% python3 -q
>>> import numpy as np
>>> import numpy.linalg as la
>>> np.set_printoptions(precision=2, suppress=True, linewidth=160)
>>> J = 3 * np.eye(8) + np.ones((8, 8))
>>> J
array([[4., 1., 1., 1., 1., 1., 1., 1.],
       [1., 4., 1., 1., 1., 1., 1., 1.],
       [1., 1., 4., 1., 1., 1., 1., 1.],
       [1., 1., 1., 4., 1., 1., 1., 1.],
       [1., 1., 1., 1., 4., 1., 1., 1.],
       [1., 1., 1., 1., 1., 4., 1., 1.],
       [1., 1., 1., 1., 1., 1., 4., 1.],
       [1., 1., 1., 1., 1., 1., 1., 4.]])
>>> vec = np.array([0, 1, 1, 0, -1, 2, 2, 0])
>>> (J * vec).sum(axis=1)
array([ 5.,  8.,  8.,  5.,  2., 11., 11.,  5.])
>>> la.norm(J @ vec) <= la.norm(J, 2) * la.norm(vec) + 1e-9
np.True_
>>> J * vec
array([[ 0.,  1.,  1.,  0., -1.,  2.,  2.,  0.],
       [ 0.,  4.,  1.,  0., -1.,  2.,  2.,  0.],
       [ 0.,  1.,  4.,  0., -1.,  2.,  2.,  0.],
       [ 0.,  1.,  1.,  0., -1.,  2.,  2.,  0.],
       [ 0.,  1.,  1.,  0., -4.,  2.,  2.,  0.],
       [ 0.,  1.,  1.,  0., -1.,  8.,  2.,  0.],
       [ 0.,  1.,  1.,  0., -1.,  2.,  8.,  0.],
       [ 0.,  1.,  1.,  0., -1.,  2.,  2.,  0.]])
>>> (J @ vec).argmax()
np.int64(5)
>>> J @ np.eye(8)[6]
array([1., 1., 1., 1., 1., 1., 4., 1.])
>>> J @ (2 * vec)
array([10., 16., 16., 10.,  4., 22., 22., 10.])
>>> J @ vec
array([ 5.,  8.,  8.,  5.,  2., 11., 11.,  5.])
>>> np.einsum("ij,j->i", J, vec)
array([ 5.,  8.,  8.,  5.,  2., 11., 11.,  5.])
>>> J @ (-1.0) ** np.arange(8)
array([ 3., -3.,  3., -3.,  3., -3.,  3., -3.])
>>> (J @ J)[0]
array([23., 14., 14., 14., 14., 14., 14., 14.])
>>> np.fft.fft(J[0])
array([11.+0.j,  3.+0.j,  3.+0.j,  3.+0.j,  3.+0.j,  3.+0.j,  3.+0.j,  3.+0.j])
>>> F = np.loadtxt("a.csv", delimiter=",")
>>> F.round(2) + 0
array([[ 2.64, -0.41, -0.14, -0.45,  0.47,  0.14,  0.  ,  0.26, -1.15],
       [ 0.12,  1.05, -0.28, -1.09, -0.02, -0.1 , -2.55, -0.06,  0.33],
       [ 0.  , -1.75,  0.6 ,  1.59,  0.19,  0.14, -1.47,  0.9 ,  0.22],
       [-0.12,  0.95,  1.85,  0.75,  1.32, -0.67, -0.22, -1.01, -0.91],
       [-0.48,  0.68, -2.02,  1.18,  1.3 ,  0.44, -0.18,  0.17, -0.95],
       [-0.6 , -0.62, -0.12, -0.01, -1.57,  0.45, -0.51, -1.19, -1.98],
       [-1.08, -0.32,  0.71, -1.42,  0.88,  0.91,  0.13,  1.56, -1.07],
       [-0.12,  0.58, -0.14,  0.29, -0.9 , -2.16,  0.07,  1.53, -0.86],
       [-0.48, -1.57, -0.71, -1.01,  1.13, -1.62, -0.08, -0.93,  0.01]])
>>> Uu, s = la.svd(F)
Traceback (most recent call last):
  File "<python-input-19>", line 1, in <module>
    Uu, s = la.svd(F)
    ^^^^^
ValueError: too many values to unpack (expected 2)
>>> Uu, s, VT = la.svd(F, full_matrices=False)
>>> s / s[0]
array([1., 1., 1., 1., 1., 1., 1., 1., 1.])
>>> np.round(VT @ VT.T, 2) + 0
array([[1., 0., 0., 0., 0., 0., 0., 0., 0.],
       [0., 1., 0., 0., 0., 0., 0., 0., 0.],
       [0., 0., 1., 0., 0., 0., 0., 0., 0.],
       [0., 0., 0., 1., 0., 0., 0., 0., 0.],
       [0., 0., 0., 0., 1., 0., 0., 0., 0.],
       [0., 0., 0., 0., 0., 1., 0., 0., 0.],
       [0., 0., 0., 0., 0., 0., 1., 0., 0.],
       [0., 0., 0., 0., 0., 0., 0., 1., 0.],
       [0., 0., 0., 0., 0., 0., 0., 0., 1.]])
>>> Uu.shape, s.shape, VT.shape
((9, 9), (9,), (9, 9))
>>> s
array([3., 3., 3., 3., 3., 3., 3., 3., 3.])
>>> np.cumsum(s ** 2) / np.sum(s ** 2)
array([0.11, 0.22, 0.33, 0.44, 0.56, 0.67, 0.78, 0.89, 1.  ])
>>> np.allclose(Uu * s @ VT, F)
True
>>> np.round(Uu.T @ Uu, 2) + 0
array([[1., 0., 0., 0., 0., 0., 0., 0., 0.],
       [0., 1., 0., 0., 0., 0., 0., 0., 0.],
       [0., 0., 1., 0., 0., 0., 0., 0., 0.],
       [0., 0., 0., 1., 0., 0., 0., 0., 0.],
       [0., 0., 0., 0., 1., 0., 0., 0., 0.],
       [0., 0., 0., 0., 0., 1., 0., 0., 0.],
       [0., 0., 0., 0., 0., 0., 1., 0., 0.],
       [0., 0., 0., 0., 0., 0., 0., 1., 0.],
       [0., 0., 0., 0., 0., 0., 0., 0., 1.]])
>>> np.round(np.abs(F).max(), 2)
np.float64(2.64)
>>> la.rank(F)
Traceback (most recent call last):
  File "<python-input-29>", line 1, in <module>
    la.rank(F)
    ^^^^^^^
AttributeError: module 'numpy.linalg' has no attribute 'rank'
>>> F.sum(axis=0)
array([-0.12, -1.43, -0.24, -0.17,  2.81, -2.47, -4.81,  1.22, -6.35])
>>> F.shape
(9, 9)
>>> np.unravel_index(np.abs(F).argmax(), F.shape)
(np.int64(0), np.int64(0))
>>> F.sum(axis=1)
array([ 1.34, -2.6 ,  0.41,  1.95,  0.16, -6.14,  0.3 , -1.7 , -5.27])
>>> t3 = np.stack([F, 3 * F, F[::-1]])
>>> t3.shape
(3, 9, 9)
>>> la.matrix_rank(t3.reshape(3, -1))
np.int64(2)
>>> np.einsum("bij,cij->bc", t3, t3)
array([[ 81., 243.,   9.],
       [243., 729.,  27.],
       [  9.,  27.,  81.]])
>>> data = np.loadtxt("x.csv", delimiter=",")
>>> data
array([[ 5.,  3.,  2.,  0.],
       [ 3., 13.,  6.,  0.],
       [ 2.,  6.,  8.,  0.],
       [ 0.,  0.,  0.,  4.]])
>>> Lm = la.cholesky(data)
>>> Lm
array([[2.24, 0.  , 0.  , 0.  ],
       [1.34, 3.35, 0.  , 0.  ],
       [0.89, 1.43, 2.27, 0.  ],
       [0.  , 0.  , 0.  , 2.  ]])
>>> Lm @ Lm.T
array([[ 5.,  3.,  2.,  0.],
       [ 3., 13.,  6.,  0.],
       [ 2.,  6.,  8.,  0.],
       [ 0.,  0.,  0.,  4.]])
>>> round(np.prod(np.diag(Lm)) ** 2, 2), round(float(la.det(data)), 2)
(np.float64(1152.0), 1152.0)
>>> mat = np.loadtxt("out17.csv", delimiter=",")
>>> mat
array([[ -3.,   3.,   1.,   0.,  -1.,   1.,  -2.,   3.,   1.],
       [ -5.,   6.,   0.,  -1.,  -1.,   0.,  -5.,   5.,  -1.],
       [ -8.,   5.,   0.,  -2.,  -4.,  -2.,  -5.,   4.,   0.],
       [ -5.,   2.,   1.,   1.,  -6.,   1.,  -7.,   4.,   2.],
       [ -3.,   4.,   2.,  -2.,  -4.,   0., -10.,   3.,  -1.],
       [ -6.,   1.,   1.,  -5.,  -5.,   3.,  -8.,   4.,   1.],
       [ -4.,  -1.,   4.,  -7.,  -5.,   5., -10.,   2.,   3.],
       [ -1.,  -1.,   7.,  -9.,  -5.,   5.,  -9.,   5.,   3.],
       [ -1.,  -2.,   6.,  -9.,  -6.,   6., -11.,   5.,   1.],
       [  1.,  -5.,   9., -10.,  -8.,   5.,  -8.,   2.,  -1.],
       [  1.,  -6.,  11.,  -7.,  -9.,   4.,  -8.,   1.,   2.],
       [  0.,  -5.,  13.,  -5.,  -7.,   4.,  -9.,   0.,   1.],
       [  0.,  -8.,  14.,  -8.,  -6.,   5.,  -6.,   2.,   0.],
       [  2.,  -6.,  14., -10.,  -6.,   6.,  -9.,   2.,   2.]])
>>> vec = np.array([-2, 1, 0, -2, 0, 2, -2, -1, -2])
>>> y = mat @ vec
>>> np.round(la.lstsq(mat, y)[0], 2) + 0
array([-2.,  1.,  0., -2.,  0.,  2., -2., -1., -2.])
>>> rng = np.random.default_rng(144)
>>> y = y + 0.05 * rng.normal(size=14)
>>> y
array([ 9.97, 24.97, 26.99, 18.04, 33.01, 39.01, 42.95, 36.04, 45.07, 39.03, 24.96, 29.01, 28.01, 34.05])
>>> c, *_ = la.lstsq(mat, y)
>>> c
array([-1.99,  0.98, -0.01, -2.  ,  0.01,  1.99, -2.01, -0.98, -2.  ])
>>> [round(float(la.norm(la.solve(mat.T @ mat + lam * np.eye(9), mat.T @ y))), 2) for lam in (0, 1, 10, 100)]
[4.68, 4.33, 3.43, 2.56]
>>> round(la.norm(y - mat @ c), 2)
np.float64(0.09)
>>> t3 = np.stack([mat, 5 * mat, mat[::-1]])
>>> t3.sum(axis=0)
array([[-16.,  12.,  20., -10., -12.,  12., -21.,  20.,   8.],
       [-30.,  28.,  14., -14., -12.,   5., -36.,  32.,  -6.],
       [-48.,  25.,  13., -17., -31.,  -8., -39.,  24.,   1.],
       [-29.,   6.,  17.,  -1., -45.,  10., -50.,  25.,  14.],
       [-17.,  19.,  21., -22., -32.,   5., -68.,  20.,  -7.],
       [-37.,   4.,  12., -39., -36.,  24., -59.,  29.,   7.],
       [-25.,  -7.,  31., -51., -35.,  35., -69.,  17.,  21.],
       [-10.,  -7.,  46., -61., -35.,  35., -64.,  32.,  21.],
       [-12., -11.,  37., -59., -41.,  39., -74.,  34.,   7.],
       [  3., -26.,  56., -62., -52.,  30., -58.,  15.,  -7.],
       [  1., -34.,  67., -41., -60.,  25., -55.,  10.,  14.],
       [ -8., -25.,  78., -32., -46.,  22., -59.,   4.,   6.],
       [ -5., -42.,  84., -49., -37.,  30., -41.,  17.,  -1.],
       [  9., -33.,  85., -60., -37.,  37., -56.,  15.,  13.]])
>>> la.norm(t3, axis=(1, 2))
array([ 60.71, 303.56,  60.71])
>>> la.matrix_rank(t3.reshape(3, -1))
np.int64(2)
>>> E = np.loadtxt("dump.csv", delimiter=",")
>>> E
array([[ 1.  ,  0.  ,  0.  ,  0.  ,  0.  ,  0.  ,  0.  ,  0.  ,  0.  ],
       [ 0.  , -0.71,  0.71,  0.  ,  0.  ,  0.  ,  0.  ,  0.  ,  0.  ],
       [ 0.  , -0.71, -0.71,  0.  ,  0.  ,  0.  ,  0.  ,  0.  ,  0.  ],
       [ 0.  ,  0.  ,  0.  ,  1.  ,  0.  ,  0.  ,  0.  ,  0.  ,  0.  ],
       [ 0.  ,  0.  ,  0.  ,  0.  ,  1.  ,  0.  ,  0.  ,  0.  ,  0.  ],
       [ 0.  ,  0.  ,  0.  ,  0.  ,  0.  ,  1.  ,  0.  ,  0.  ,  0.  ],
       [ 0.  ,  0.  ,  0.  ,  0.  ,  0.  ,  0.  ,  1.  ,  0.  ,  0.  ],
       [ 0.  ,  0.  ,  0.  ,  0.  ,  0.  ,  0.  ,  0.  ,  1.  ,  0.  ],
       [ 0.  ,  0.  ,  0.  ,  0.  ,  0.  ,  0.  ,  0.  ,  0.  ,  1.  ]])
>>> vec = np.array([2, -1, -3, -1, -3, 1, -3, 1, 3])
>>> 9 - la.matrix_rank(E - np.eye(9), tol=1e-8)
np.int64(7)
>>> [p for p in range(1, 25) if np.allclose(la.matrix_power(E, p), np.eye(9))]
[8, 16, 24]
>>> E.T @ (E @ vec)
array([ 2., -1., -3., -1., -3.,  1., -3.,  1.,  3.])
>>> round(la.norm(vec), 2), np.round(la.norm(E @ vec), 2)
(np.float64(6.63), np.float64(6.63))
>>> la.inv(E)
array([[ 1.  ,  0.  ,  0.  ,  0.  ,  0.  ,  0.  ,  0.  ,  0.  ,  0.  ],
       [-0.  , -0.71, -0.71, -0.  , -0.  , -0.  , -0.  , -0.  , -0.  ],
       [ 0.  ,  0.71, -0.71,  0.  ,  0.  ,  0.  ,  0.  ,  0.  ,  0.  ],
       [ 0.  ,  0.  ,  0.  ,  1.  ,  0.  ,  0.  ,  0.  ,  0.  ,  0.  ],
       [ 0.  ,  0.  ,  0.  ,  0.  ,  1.  ,  0.  ,  0.  ,  0.  ,  0.  ],
       [ 0.  ,  0.  ,  0.  ,  0.  ,  0.  ,  1.  ,  0.  ,  0.  ,  0.  ],
       [ 0.  ,  0.  ,  0.  ,  0.  ,  0.  ,  0.  ,  1.  ,  0.  ,  0.  ],
       [ 0.  ,  0.  ,  0.  ,  0.  ,  0.  ,  0.  ,  0.  ,  1.  ,  0.  ],
       [ 0.  ,  0.  ,  0.  ,  0.  ,  0.  ,  0.  ,  0.  ,  0.  ,  1.  ]])
>>> np.abs(la.eigvals(E))
array([1., 1., 1., 1., 1., 1., 1., 1., 1.])
>>> np.sort(np.abs(np.degrees(np.angle(la.eigvals(E)))))
array([  0.,   0.,   0.,   0.,   0.,   0.,   0., 135., 135.])
